$ python3 -q
>>> import numpy as np
>>> np.set_printoptions(precision=2, suppress=True, linewidth=100)
>>> E = np.array([[2, -2, 2, -2], [-1, 3, -1, 3], [2, -2, 2, -2], [-1, 3, -1, 3]])
>>> np.einsum("ij,ji->", E, E)
np.int64(68)
>>> round(float(np.linalg.eigvals(E).sum().real), 2)
10.0
>>> round(float(np.linalg.det(E.T)), 2)
0.0
>>> print(round(float(np.linalg.det(2 * E)), 2), np.round(np.linalg.det(E), 2))
0.0 0.0
>>> round(float(np.linalg.det(E[::-1])), 2)
0.0
>>> print(np.einsum("ii->", E))
10
>>> E @ E
array([[ 12, -20,  12, -20],
       [-10,  22, -10,  22],
       [ 12, -20,  12, -20],
       [-10,  22, -10,  22]])
>>> round(float(np.abs(np.linalg.eigvals(E)).max()), 2)
8.0
>>> np.trace(E)
np.int64(10)
>>> np.linalg.matrix_power(E, 2)
array([[ 12, -20,  12, -20],
       [-10,  22, -10,  22],
       [ 12, -20,  12, -20],
       [-10,  22, -10,  22]])
>>> np.round(np.linalg.det(E), 2)
np.float64(0.0)
>>> (E + E.T) / 2
array([[ 2. , -1.5,  2. , -1.5],
       [-1.5,  3. , -1.5,  3. ],
       [ 2. , -1.5,  2. , -1.5],
       [-1.5,  3. , -1.5,  3. ]])
>>> np.linalg.determinant(E)
Traceback (most recent call last):
  File "<python-input-15>", line 1, in <module>
    np.linalg.determinant(E)
    ^^^^^^^^^^^^^^^^^^^^^
AttributeError: module 'numpy.linalg' has no attribute 'determinant'
>>> ang = np.radians(90)
>>> Rm = np.eye(4)
>>> Rm[3, 3] = Rm[2, 2] = np.cos(ang)
>>> Rm[3, 2], Rm[2, 3] = -np.sin(ang), np.sin(ang)
>>> Rm.round(2) + 0
array([[ 1.,  0.,  0.,  0.],
       [ 0.,  1.,  0.,  0.],
       [ 0.,  0.,  0.,  1.],
       [ 0.,  0., -1.,  0.]])
>>> M2 = E @ Rm.T
>>> print(np.allclose(E @ E.T, M2 @ M2.T))
True
>>> M2
array([[ 2., -2., -2., -2.],
       [-1.,  3.,  3.,  1.],
       [ 2., -2., -2., -2.],
       [-1.,  3.,  3.,  1.]])
>>> left, sv = np.linalg.svd(E)
Traceback (most recent call last):
  File "<python-input-24>", line 1, in <module>
    left, sv = np.linalg.svd(E)
    ^^^^^^^^
ValueError: too many values to unpack (expected 2)
>>> left, sv, vt = np.linalg.svd(E, full_matrices=False)
>>> np.round(left.T @ left, 2) + 0
array([[1., 0., 0., 0.],
       [0., 1., 0., 0.],
       [0., 0., 1., 0.],
       [0., 0., 0., 1.]])
>>> M2 = np.array([[-1, 3, -4], [3, -1, -5], [-1, -1, -5], [-5, 1, 3]])
>>> np.einsum("ij->j", E)
array([2, 2, 2, 2])
>>> np.einsum("ik,kj->ij", E, M2)
array([[  0,   4, -14],
       [ -4,  -2,   3],
       [  0,   4, -14],
       [ -4,  -2,   3]])
>>> np.einsum("ij,ij->i", E, E)
array([16, 20, 16, 20])
>>> A = np.load("dump.npy")
>>> A
array([[ 4, -3,  3, -3],
       [ 1,  6,  0, -1],
       [ 0,  3, -1, -3],
       [ 1, -3,  2, 11]])
>>> O, Rm = np.linalg.qr(A)
>>> np.allclose(Rm.T @ Rm, A.T @ A)
True
>>> Rm
array([[-4.24,  2.12, -3.3 ,  0.47],
       [ 0.  , -7.65,  1.44,  5.23],
       [ 0.  ,  0.  ,  1.02,  9.83],
       [ 0.  ,  0.  ,  0.  ,  3.98]])
>>> print(round(float(abs(Rm[0, 0])), 2), np.round(np.linalg.norm(A[:, 0]), 2))
4.24 4.24
>>> def softmax(z):
...     e = np.exp(z - z.max(axis=-1, keepdims=True))
...     return e / e.sum(axis=-1, keepdims=True)
... 
>>> softmax(Rm[3] + -1)
array([0.02, 0.02, 0.02, 0.95])
>>> np.round(softmax(10 * Rm[3]), 2) + 0
array([0., 0., 0., 1.])
>>> S = Rm @ Rm.T / np.sqrt(4)
>>> np.round(softmax(S), 2) + 0
array([[1., 0., 0., 0.],
       [0., 1., 0., 0.],
       [0., 0., 1., 0.],
       [0., 0., 1., 0.]])
>>> np.round(softmax(S)[3] @ Rm, 2) + 0
array([0.  , 0.  , 1.02, 9.83])
>>> left, sv, vt = np.linalg.svd(A)
>>> print(sv)
[12.64  7.34  4.62  0.31]
>>> M2 = left[:, :3] @ np.diag(sv[:3]) @ vt[:3]
>>> round(np.abs(A - M2).max(), 2)
np.float64(0.23)
>>> print(np.round(np.linalg.norm(A - M2, 2), 2), round(float(sv[3]), 2))
0.31 0.31
>>> M2 = np.linalg.inv(A)
>>> round(float(np.linalg.cond(A)), 2)
41.03
>>> print(round(float(np.linalg.det(A) * np.linalg.det(M2)), 2))
1.0
>>> np.allclose(M2, A.T)
False
>>> (np.abs(M2) > 1e-9).astype(int)
array([[1, 1, 1, 1],
       [1, 1, 1, 1],
       [1, 1, 1, 1],
       [1, 1, 1, 1]])
>>> rng = np.random.default_rng(89457)
>>> z = rng.permutation(4)
>>> M2 = A[:, z] * rng.choice([-1, 1], 4)
>>> M2
array([[ 3, -4, -3, -3],
       [ 0, -1, -1,  6],
       [-1,  0, -3,  3],
       [ 2, -1, 11, -3]])
>>> left, _, vt = np.linalg.svd(A.T @ M2)
>>> print(np.round(left @ vt, 2) + 0)
[[ 0. -1.  0.  0.]
 [ 0.  0.  0.  1.]
 [ 1.  0.  0.  0.]
 [ 0.  0.  1.  0.]]
